In [1]: import numpy as np

In [2]: np.set_printoptions(precision=2, suppress=True, linewidth=100, legacy="1.25")

In [3]: rng = np.random.default_rng(307)

In [4]: t = rng.uniform(0, 2 * np.pi, 41)

In [5]: O, _ = np.linalg.qr(np.array([[-0.3, 0.9],
   ...:     [-0.3, -0.2],
   ...:     [2.1, 1.7],
   ...:     [-1.4, 0.8],
   ...:     [-1.0, 0.5],
   ...:     [-0.6, 0.3],
   ...:     [0.3, 0.5]]))

In [6]: E = 20 * np.c_[np.cos(t), np.sin(t)] @ O.T

In [7]: E.round(2) + 0
Out[7]: 
array([[ -5.24,   2.36, -18.61,  -0.95,  -0.19,  -0.11,  -4.44],
       [ -6.99,   2.1 , -17.2 ,  -4.52,  -2.64,  -1.58,  -4.58],
       [ -6.33,   2.23, -17.91,  -3.1 ,  -1.66,  -0.99,  -4.56],
       [ -6.88,  -1.02,   5.52, -13.98,  -9.6 ,  -5.76,  -0.58],
       [  8.69,  -1.49,  13.24,   9.08,   5.82,   3.49,   4.27],
       [  4.61,  -2.41,  18.81,  -0.2 ,  -0.6 ,  -0.36,   4.33],
       [ -2.9 ,   2.47, -18.76,   3.07,   2.54,   1.53,  -3.93],
       [ -8.8 ,   0.  ,  -2.38, -13.88,  -9.34,  -5.6 ,  -2.4 ],
       [  8.96,  -1.29,  11.81,  10.15,   6.58,   3.95,   4.08],
       [ -0.91,  -2.27,  16.27,  -8.45,  -6.12,  -3.67,   2.64],
       [ -3.23,   2.47, -18.82,   2.54,   2.19,   1.31,  -4.02],
       [ -6.73,  -1.07,   5.93, -13.91,  -9.57,  -5.74,  -0.48],
       [  4.56,   1.68, -10.98,  12.38,   8.66,   5.19,  -0.89],
       [  3.41,  -2.46,  18.85,  -2.25,  -1.99,  -1.19,   4.07],
       [ -8.84,   0.03,  -2.64, -13.83,  -9.3 ,  -5.58,  -2.45],
       [ -5.21,  -1.52,   9.66, -12.92,  -8.99,  -5.39,   0.52],
       [ -1.31,   2.44, -18.08,   5.48,   4.15,   2.49,  -3.46],
       [ -7.19,   2.06, -16.92,  -4.98,  -2.95,  -1.77,  -4.58],
       [ -8.61,  -0.15,  -1.23, -14.05,  -9.48,  -5.69,  -2.15],
       [  5.99,  -2.28,  18.19,   2.4 ,   1.18,   0.71,   4.53],
       [ -8.12,   1.78, -15.13,  -7.31,  -4.58,  -2.75,  -4.48],
       [  2.08,  -2.46,  18.48,  -4.33,  -3.39,  -2.03,   3.7 ],
       [ -8.04,   1.81, -15.33,  -7.09,  -4.42,  -2.65,  -4.49],
       [ -5.89,   2.29, -18.26,  -2.21,  -1.05,  -0.63,  -4.52],
       [  5.05,  -2.38,  18.68,   0.6 ,  -0.05,  -0.03,   4.41],
       [  7.87,   0.6 ,  -2.21,  14.25,   9.7 ,   5.82,   1.38],
       [ -4.77,  -1.63,  10.57, -12.56,  -8.77,  -5.26,   0.78],
       [  3.51,   1.9 , -12.83,  11.39,   8.03,   4.82,  -1.46],
       [  8.61,  -1.55,  13.6 ,   8.78,   5.61,   3.37,   4.32],
       [ -4.5 ,   2.42, -18.83,   0.39,   0.73,   0.44,  -4.31],
       [  3.34,  -2.47,  18.84,  -2.35,  -2.06,  -1.23,   4.05],
       [ -6.83,   2.14, -17.4 ,  -4.15,  -2.38,  -1.43,  -4.58],
       [  4.65,  -2.41,  18.8 ,  -0.13,  -0.55,  -0.33,   4.34],
       [ -4.2 ,  -1.76,  11.64, -12.06,  -8.45,  -5.07,   1.09],
       [ -5.54,  -1.44,   8.94, -13.17,  -9.14,  -5.49,   0.32],
       [  6.06,  -2.27,  18.13,   2.55,   1.28,   0.77,   4.54],
       [ -6.62,   2.18, -17.63,  -3.71,  -2.08,  -1.25,  -4.58],
       [  9.12,  -1.11,  10.56,  10.93,   7.14,   4.29,   3.9 ],
       [  0.23,   2.34, -16.93,   7.58,   5.55,   3.33,  -2.91],
       [ -4.75,   2.4 , -18.77,  -0.06,   0.42,   0.25,  -4.35],
       [ -8.31,   1.7 , -14.62,  -7.83,  -4.95,  -2.97,  -4.43]])

In [8]: # rows and columns are dependent

In [9]: Xs = E - E.mean(axis=0)

In [10]: evecs = np.linalg.svd(Xs)[2][:2]

In [11]: other = Xs - Xs @ evecs.T @ evecs

In [12]: np.diag(evecs.T @ evecs)
Out[12]: array([0.21, 0.02, 0.89, 0.51, 0.24, 0.08, 0.05])

In [13]: np.round(np.cov(Xs @ evecs.T, rowvar=False), 2) + 0
Out[13]: 
array([[262.27,   0.  ],
       [  0.  , 137.4 ]])

In [14]: (Xs @ evecs.T).std(axis=0)
Out[14]: array([16.  , 11.58])

In [15]: np.round(np.linalg.norm(other) / np.linalg.norm(Xs), 2)
Out[15]: 0.0
